In [1]: import numpy as np

In [2]: import numpy.linalg as la

In [3]: np.set_printoptions(suppress=True, linewidth=100)

In [4]: tidy = lambda a: np.round(a, 1) + 0

In [5]: W0 = np.load("run2.npy")

In [6]: W0
Out[6]: 
array([[ 0,  0, -1,  0],
       [ 1,  0,  0,  0],
       [ 0,  0,  0,  1],
       [ 0,  0,  0,  0]])

In [7]: # null space of dimension 1

In [8]: tidy(la.norm(W0, 2) / la.norm(W0))
Out[8]: np.float64(0.6)

In [9]: [round(float(x), 1) for x in la.svd(W0, compute_uv=False)[:3]]
Out[9]: [1.0, 1.0, 1.0]

In [10]: np.argsort(-la.norm(W0, axis=0).round(6), kind="stable")[:3]
Out[10]: array([0, 2, 3])

In [11]: m1 = np.array([[0.4, -1.2, -0.9, -0.4, -0.3],
    ...:     [-0.1, 0.9, 0.7, -0.4, 0.9],
    ...:     [2.2, 0.4, 0.9, 0.9, 1.1],
    ...:     [-0.3, 1.2, 0.6, -1.1, -1.1],
    ...:     [1.0, 0.0, -0.4, -0.1, 0.5],
    ...:     [-1.0, 1.2, 1.0, 0.0, 0.3],
    ...:     [0.4, -1.2, -1.0, -0.4, -0.3]])

In [12]: m1
Out[12]: 
array([[ 0.4, -1.2, -0.9, -0.4, -0.3],
       [-0.1,  0.9,  0.7, -0.4,  0.9],
       [ 2.2,  0.4,  0.9,  0.9,  1.1],
       [-0.3,  1.2,  0.6, -1.1, -1.1],
       [ 1. ,  0. , -0.4, -0.1,  0.5],
       [-1. ,  1.2,  1. ,  0. ,  0.3],
       [ 0.4, -1.2, -1. , -0.4, -0.3]])

In [13]: x = np.array([5, 2, 3, 3, -8])

In [14]: target = m1 @ x

In [15]: tidy(la.lstsq(m1, target)[0])
Out[15]: array([ 5.,  2.,  3.,  3., -8.])

In [16]: tidy(la.solve(m1.T @ m1, m1.T @ target))
Out[16]: array([ 5.,  2.,  3.,  3., -8.])

In [17]: tidy(la.pinv(m1) @ m1)
Out[17]: 
array([[1., 0., 0., 0., 0.],
       [0., 1., 0., 0., 0.],
       [0., 0., 1., 0., 0.],
       [0., 0., 0., 1., 0.],
       [0., 0., 0., 0., 1.]])

In [18]: rng = np.random.default_rng(22)

In [19]: target = target + 0.1 * rng.normal(size=7)

In [20]: tidy(target)
Out[20]: array([-2. , -5.1,  8.3,  8.1, -0.4, -2.2, -2.1])

In [21]: c, *_ = la.lstsq(m1, target)

In [22]: tidy(c)
Out[22]: array([ 5. ,  2.4,  2.5,  3.2, -8. ])

In [23]: tidy(la.norm(target - m1 @ c))
Out[23]: np.float64(0.1)

In [24]: F, _ = la.qr(np.array([[1.1, 0.5, -0.6, -2.1, 0.0],
    ...:     [0.8, -0.2, 0.9, -1.9, -0.9],
    ...:     [-3.0, 0.2, 0.3, -0.1, -0.7],
    ...:     [-1.2, -1.5, 0.4, 1.1, -0.1],
    ...:     [0.5, -0.4, 0.9, -0.3, 0.7]]))

In [25]: tidy(F)
Out[25]: 
array([[-0.3,  0.2,  0.3, -0.8,  0.4],
       [-0.2, -0.2, -0.7, -0.4, -0.5],
       [ 0.8,  0.3, -0.3, -0.3,  0.1],
       [ 0.3, -0.9,  0.3, -0.3,  0. ],
       [-0.1, -0.3, -0.6,  0.1,  0.7]])

In [26]: # keeps lengths

In [27]: hat = np.triu(np.array([[0, 0, 1, 1, 1],
    ...:     [2, 2, 0, 1, 0],
    ...:     [2, 0, 0, 0, 1],
    ...:     [1, 0, 2, 1, 0],
    ...:     [0, 1, 1, 1, 2]]), 1) + np.eye(5)

In [28]: out = hat @ F @ la.inv(hat)

In [29]: tidy(out)
Out[29]: 
array([[ 0.7, -0.6, -1. , -1.4,  1.6],
       [ 0.1, -1. , -0.5,  0.2, -0.2],
       [ 0.7,  0. , -1.6, -0.9,  1.7],
       [ 0.3, -0.9,  0. ,  0.2, -0.3],
       [-0.1, -0.3, -0.4,  0.6,  1.3]])

In [30]: tidy(hat @ F - F @ hat)
Out[30]: 
array([[ 1. , -0.8, -0.3, -0.3,  0.9],
       [ 0.3, -0.9,  0.5,  0.1,  0.9],
       [-0.1, -0.3, -1.4, -1. ,  0.2],
       [ 0. ,  0. , -0.3,  0.5, -0.6],
       [ 0. ,  0. ,  0.1,  0.4,  0.7]])

In [31]: tidy(np.poly(out))
Out[31]: array([ 1. ,  0.3, -0.4,  0.4, -0.3, -1. ])

In [32]: arr = np.load("case12.npy")

In [33]: arr
Out[33]: 
array([[  0,  -1,   3,  -3],
       [  2,  -2,  -2,   3],
       [ -2,   3,   3,   0],
       [ -3,   1,  -1,   1],
       [ -3,   2,   0,   1],
       [ -6,   5,   9, -12]])

In [34]: q, R = la.qr(arr)

In [35]: tidy(abs(R[0, 0])), tidy(la.norm(arr[:, 0]))
Out[35]: (np.float64(7.9), np.float64(7.9))

In [36]: X = np.array([[-1, -1, 1, -1], [-2, 2, 2, 1], [0, 2, 2, 1]])

In [37]: X
Out[37]: 
array([[-1, -1,  1, -1],
       [-2,  2,  2,  1],
       [ 0,  2,  2,  1]])

In [38]: tidy(la.svd(F, compute_uv=False))
Out[38]: array([1., 1., 1., 1., 1.])

In [39]: tidy(np.diff(F, axis=0))
Out[39]: 
array([[ 0.1, -0.4, -0.9,  0.3, -0.9],
       [ 1.1,  0.5,  0.4,  0.2,  0.7],
       [-0.5, -1.2,  0.6,  0. , -0.1],
       [-0.5,  0.6, -0.9,  0.4,  0.7]])

In [40]: tidy(F.mean(axis=0))
Out[40]: array([ 0.1, -0.1, -0.2, -0.3,  0.1])

In [41]: tidy(np.abs(F).max())
Out[41]: np.float64(0.9)

In [42]: np.unravel_index(np.abs(F).argmax(), F.shape)
Out[42]: (np.int64(3), np.int64(1))

In [43]: np.count_nonzero(F)
Out[43]: np.int64(25)

In [44]: feats = np.load("m.npy")

In [45]: feats
Out[45]: 
array([[ 0,  1,  0,  2, -3, -2],
       [-1, -4, -3,  1, -1, -1],
       [-1, -4, -3,  1, -1, -1]])

In [46]: Uu, sigma, Vh = la.svd(feats)

In [47]: V = Vh[:(sigma > 1e-8).sum()]

In [48]: x = feats[2] + 2 * feats[1] + rng.integers(2) * np.eye(6)[2]

In [49]: x
Out[49]: array([ -3., -12.,  -9.,   3.,  -3.,  -3.])

In [50]: np.allclose(V.T @ V @ x, x)
Out[50]: True

In [51]: tidy(np.diag(V.T @ V))
Out[51]: array([0. , 0.7, 0.3, 0.2, 0.5, 0.2])

In [52]: M = np.loadtxt("w.csv", delimiter=",")

In [53]: tidy(M)
Out[53]: 
array([[0.2, 0.1, 0.1, 0.4, 0.1, 0.1],
       [0.1, 0. , 0. , 0.1, 0. , 0. ],
       [0.1, 0. , 0. , 0.1, 0. , 0. ],
       [0.4, 0.1, 0.1, 0.7, 0.1, 0.1],
       [0.1, 0. , 0. , 0.1, 0. , 0. ],
       [0.1, 0. , 0. , 0.1, 0. , 0. ]])

In [54]: ev, V = la.eigh(M)

In [55]: tidy(ev.sum()), np.trace(M)
Out[55]: (np.float64(1.0), np.float64(1.0))

In [56]: tidy(V @ np.diag(ev) @ V.T)
Out[56]: 
array([[0.2, 0.1, 0.1, 0.4, 0.1, 0.1],
       [0.1, 0. , 0. , 0.1, 0. , 0. ],
       [0.1, 0. , 0. , 0.1, 0. , 0. ],
       [0.4, 0.1, 0.1, 0.7, 0.1, 0.1],
       [0.1, 0. , 0. , 0.1, 0. , 0. ],
       [0.1, 0. , 0. , 0.1, 0. , 0. ]])

In [57]: tidy(np.abs(V[:, -1]))
Out[57]: array([0.5, 0.2, 0.2, 0.8, 0.2, 0.2])

In [58]: (ev > 1e-8).sum(), (ev < -1e-8).sum()
Out[58]: (np.int64(1), np.int64(0))

In [59]: tidy(V.T @ V)
Out[59]: 
array([[1., 0., 0., 0., 0., 0.],
       [0., 1., 0., 0., 0., 0.],
       [0., 0., 1., 0., 0., 0.],
       [0., 0., 0., 1., 0., 0.],
       [0., 0., 0., 0., 1., 0.],
       [0., 0., 0., 0., 0., 1.]])

In [60]: tidy(ev)
Out[60]: array([0., 0., 0., 0., 0., 1.])

In [61]: tidy(M @ M)
Out[61]: 
array([[0.2, 0.1, 0.1, 0.4, 0.1, 0.1],
       [0.1, 0. , 0. , 0.1, 0. , 0. ],
       [0.1, 0. , 0. , 0.1, 0. , 0. ],
       [0.4, 0.1, 0.1, 0.7, 0.1, 0.1],
       [0.1, 0. , 0. , 0.1, 0. , 0. ],
       [0.1, 0. , 0. , 0.1, 0. , 0. ]])

In [62]: tidy(np.abs(la.eigvals(M)).max())
Out[62]: np.float64(1.0)

In [63]: tidy((M + M.T) / 2)
Out[63]: 
array([[0.2, 0.1, 0.1, 0.4, 0.1, 0.1],
       [0.1, 0. , 0. , 0.1, 0. , 0. ],
       [0.1, 0. , 0. , 0.1, 0. , 0. ],
       [0.4, 0.1, 0.1, 0.7, 0.1, 0.1],
       [0.1, 0. , 0. , 0.1, 0. , 0. ],
       [0.1, 0. , 0. , 0.1, 0. , 0. ]])

In [64]: tidy(np.sort(np.abs(la.eigvals(M))))
Out[64]: array([0., 0., 0., 0., 0., 1.])

In [65]: x = np.array([-1, 0, 2, 1, 1, 1])

In [66]: tidy((x - M @ x) @ (M @ x))
Out[66]: np.float64(0.0)

In [67]: tidy(np.eye(6) - M)
Out[67]: 
array([[ 0.8, -0.1, -0.1, -0.4, -0.1, -0.1],
       [-0.1,  1. ,  0. , -0.1,  0. ,  0. ],
       [-0.1,  0. ,  1. , -0.1,  0. ,  0. ],
       [-0.4, -0.1, -0.1,  0.3, -0.1, -0.1],
       [-0.1,  0. ,  0. , -0.1,  1. ,  0. ],
       [-0.1,  0. ,  0. , -0.1,  0. ,  1. ]])

In [68]: K = np.load("arr.npy")

In [69]: K
Out[69]: 
array([[  1.1,   0.1,   1.8,  -0.4,   1.2],
       [  0. ,  -0.4,   0. ,   0.3,  -0.1],
       [ -0.4,   0.6,   0.5,   1.2,  -0.4],
       [  0.6,   0.7,  -1.8,  -0.3,  -0.5],
       [  1.4,  -0.5,   1.3,  -0.8,   1.3],
       [ -1.4,   0.1,  -0.7,  -1. ,   0.7],
       [ -0.2,   0.3,  -0.1,   1. ,  -2. ],
       [ -1.2,   2.3,   1.1,  -0.2,   0.9],
       [ 26. ,   0. , -20. ,  16. , -26. ],
       [  1.5,   0.3,  -2. ,   0.1,  -0.2]])

In [70]: z = K[:, 4] > np.median(K[:, 4])

In [71]: f = K[z].mean(axis=0) - K[~z].mean(axis=0)

In [72]: z.astype(int)
Out[72]: array([1, 1, 0, 0, 1, 1, 0, 1, 0, 0])

In [73]: np.argsort(-np.abs(f).round(6), kind="stable")
Out[73]: array([4, 0, 2, 3, 1])

In [74]: G = m1.T @ m1

In [75]: tidy(G)
Out[75]: 
array([[ 7.3, -1.7, -0.4,  1.9,  2.6],
       [-1.7,  6.7,  5.2, -0.4,  1. ],
       [-0.4,  5.2,  4.6,  0.7,  1.6],
       [ 1.9, -0.4,  0.7,  2.5,  2. ],
       [ 2.6,  1. ,  1.6,  2. ,  3.8]])

In [76]: la.matrix_rank(G)
Out[76]: np.int64(5)

In [77]: (m1 @ m1.T).shape
Out[77]: (7, 7)

In [78]: tidy(np.trace(G)), tidy((m1 ** 2).sum())
Out[78]: (np.float64(24.9), np.float64(24.9))

In [79]: tidy(np.diag(G))
Out[79]: array([7.3, 6.7, 4.6, 2.5, 3.8])

In [80]: tidy(la.eigvalsh(G)[::-1])
Out[80]: array([11.7,  9.7,  2.4,  0.9,  0.1])

In [81]: cen = K - K.mean(axis=0)

In [82]: V = la.svd(cen)[2][:1]

In [83]: out = cen - cen @ V.T @ V

In [84]: tidy(np.diag(V.T @ V))
Out[84]: array([0.3, 0. , 0.2, 0.1, 0.3])

In [85]: tidy((cen @ V.T).std(axis=0))
Out[85]: array([13.5])

In [86]: la.norm(out, axis=1).round(6).argmax()
Out[86]: np.int64(4)
